In [1]: import numpy as np

In [2]: np.set_printoptions(suppress=True, linewidth=120)

In [3]: W0 = np.load("dump.npy")

In [4]: W0
Out[4]: 
array([[  2.683,  -1.758,   3.425,  -1.844,  -1.68 ,   4.429],
       [  0.497,  -0.198,   0.791,  -0.357,  -0.245,   0.853],
       [ -2.925,   1.931,  -3.972,   2.129,   1.986,  -5.07 ],
       [  4.8  ,  -2.937,   6.361,  -3.266,  -3.097,   7.957],
       [  1.882,  -1.161,   2.382,  -1.07 ,  -1.35 ,   3.016],
       [  1.467,  -1.045,   1.983,  -0.876,  -1.067,   2.423],
       [  3.068,  -2.075,   3.923,  -1.914,  -1.873,   5.023],
       [  0.203,   0.045,   0.213,  -0.139,  -0.081,   0.279],
       [ -3.104,   2.187,  -4.258,   2.158,   2.226,  -5.46 ],
       [ -0.854,   0.746,  -0.872,   0.551,   0.364,  -1.403],
       [ -4.138,   2.858,  -5.733,   2.893,   2.942,  -7.105],
       [ -0.04 ,  -0.056,  -0.133,  -0.101,   0.003,  -0.135],
       [ -1.322,   0.726,  -1.664,   0.848,   0.802,  -2.02 ],
       [  1.939,  -1.202,   2.628,  -1.31 ,  -1.307,   2.993],
       [ -6.612,   4.527,  -9.103,   4.513,   4.618, -11.299],
       [  1.932,  -1.255,   2.765,  -1.396,  -1.433,   3.471],
       [  0.828,  -0.708,   1.181,  -0.513,  -0.669,   1.545],
       [  7.309,  -4.917,   9.75 ,  -4.931,  -4.86 ,  12.201],
       [  3.021,  -2.039,   3.966,  -2.17 ,  -1.884,   4.847],
       [ -2.323,   1.75 ,  -3.236,   1.692,   1.435,  -3.918],
       [ -2.15 ,   1.412,  -2.779,   1.464,   1.45 ,  -3.635]])

In [5]: rng = np.random.default_rng(5294)

In [6]: Y = W0 + rng.integers(-2, 3, (21, 1)) @ rng.integers(-2, 3, (1, 6))

In [7]: Y.round(3)
Out[7]: 
array([[  3.683,   0.242,   3.425,   0.156,  -0.68 ,   6.429],
       [  2.497,   3.802,   0.791,   3.643,   1.755,   4.853],
       [ -0.925,   5.931,  -3.972,   6.129,   3.986,  -1.07 ],
       [  6.8  ,   1.063,   6.361,   0.734,  -1.097,  11.957],
       [  2.882,   0.839,   2.382,   0.93 ,  -0.35 ,   5.016],
       [  0.467,  -3.045,   1.983,  -2.876,  -2.067,   0.423],
       [  4.068,  -0.075,   3.923,   0.086,  -0.873,   7.023],
       [ -0.797,  -1.955,   0.213,  -2.139,  -1.081,  -1.721],
       [ -1.104,   6.187,  -4.258,   6.158,   4.226,  -1.46 ],
       [  0.146,   2.746,  -0.872,   2.551,   1.364,   0.597],
       [ -3.138,   4.858,  -5.733,   4.893,   3.942,  -5.105],
       [ -2.04 ,  -4.056,  -0.133,  -4.101,  -1.997,  -4.135],
       [ -0.322,   2.726,  -1.664,   2.848,   1.802,  -0.02 ],
       [  0.939,  -3.202,   2.628,  -3.31 ,  -2.307,   0.993],
       [ -6.612,   4.527,  -9.103,   4.513,   4.618, -11.299],
       [ -0.068,  -5.255,   2.765,  -5.396,  -3.433,  -0.529],
       [ -0.172,  -2.708,   1.181,  -2.513,  -1.669,  -0.455],
       [  7.309,  -4.917,   9.75 ,  -4.931,  -4.86 ,  12.201],
       [  1.021,  -6.039,   3.966,  -6.17 ,  -3.884,   0.847],
       [ -3.323,  -0.25 ,  -3.236,  -0.308,   0.435,  -5.918],
       [ -4.15 ,  -2.588,  -2.779,  -2.536,  -0.55 ,  -7.635]])

In [8]: np.round(np.linalg.svd(Y - W0, compute_uv=False), 3) + 0
Out[8]: array([24.536,  0.   ,  0.   ,  0.   ,  0.   ,  0.   ])

In [9]: np.linalg.matrix_rank(Y - W0, tol=1e-8)
Out[9]: np.int64(1)

In [10]: d = np.linalg.norm(W0[:, None] - W0[None], axis=-1)

In [11]: np.flatnonzero(d[4] < d.mean() / 2)
Out[11]: array([ 0,  1,  4,  5,  6,  7, 13, 15, 16, 18])

In [12]: np.unravel_index(d.round(6).argmax(), d.shape)
Out[12]: (np.int64(14), np.int64(17))

In [13]: np.linalg.matrix_rank(d ** 2)
Out[13]: np.int64(8)

In [14]: (d + 1e9 * np.eye(21)).round(6).argmin(axis=1)
Out[14]: array([18,  7,  8,  6, 13,  4, 18, 11,  2, 12,  8,  7,  9,  4, 10, 13,  1,  3,  6, 20, 19])

In [15]: Xc = W0 - W0.mean(axis=0)

In [16]: evecs = np.linalg.svd(Xc)[2][:1]

In [17]: Y = Xc - Xc @ evecs.T @ evecs

In [18]: np.round(np.cov(Xc @ evecs.T, rowvar=False), 3)
Out[18]: np.float64(72.271)

In [19]: np.round(np.diag(evecs.T @ evecs), 3)
Out[19]: array([0.143, 0.064, 0.258, 0.066, 0.065, 0.404])

In [20]: mat = np.load("m.npy")

In [21]: mat
Out[21]: 
array([[ 4.,  2.,  0., -6.],
       [-4., -2.,  0.,  4.],
       [-2., -2.,  2., -6.],
       [ 0.,  0.,  0., -2.]])

In [22]: # looks like rank 3

In [23]: cov = mat.T @ mat

In [24]: np.trace(cov), (mat ** 2).sum()
Out[24]: (np.float64(144.0), np.float64(144.0))

In [25]: np.linalg.matrix_rank(cov)
Out[25]: np.int64(3)

In [26]: np.round(np.linalg.eigvalsh(cov)[::-1], 3) + 0
Out[26]: array([106.796,  36.911,   0.292,   0.   ])

In [27]: np.round(np.linalg.svd(mat, compute_uv=False) ** 2, 3) + 0
Out[27]: array([106.796,  36.911,   0.292,   0.   ])

In [28]: np.diag(cov)
Out[28]: array([36., 12.,  4., 92.])

In [29]: (mat @ mat.T).shape
Out[29]: (4, 4)

In [30]: cov
Out[30]: 
array([[ 36.,  20.,  -4., -28.],
       [ 20.,  12.,  -4.,  -8.],
       [ -4.,  -4.,   4., -12.],
       [-28.,  -8., -12.,  92.]])

In [31]: np.allclose(cov, cov.T)
Out[31]: True
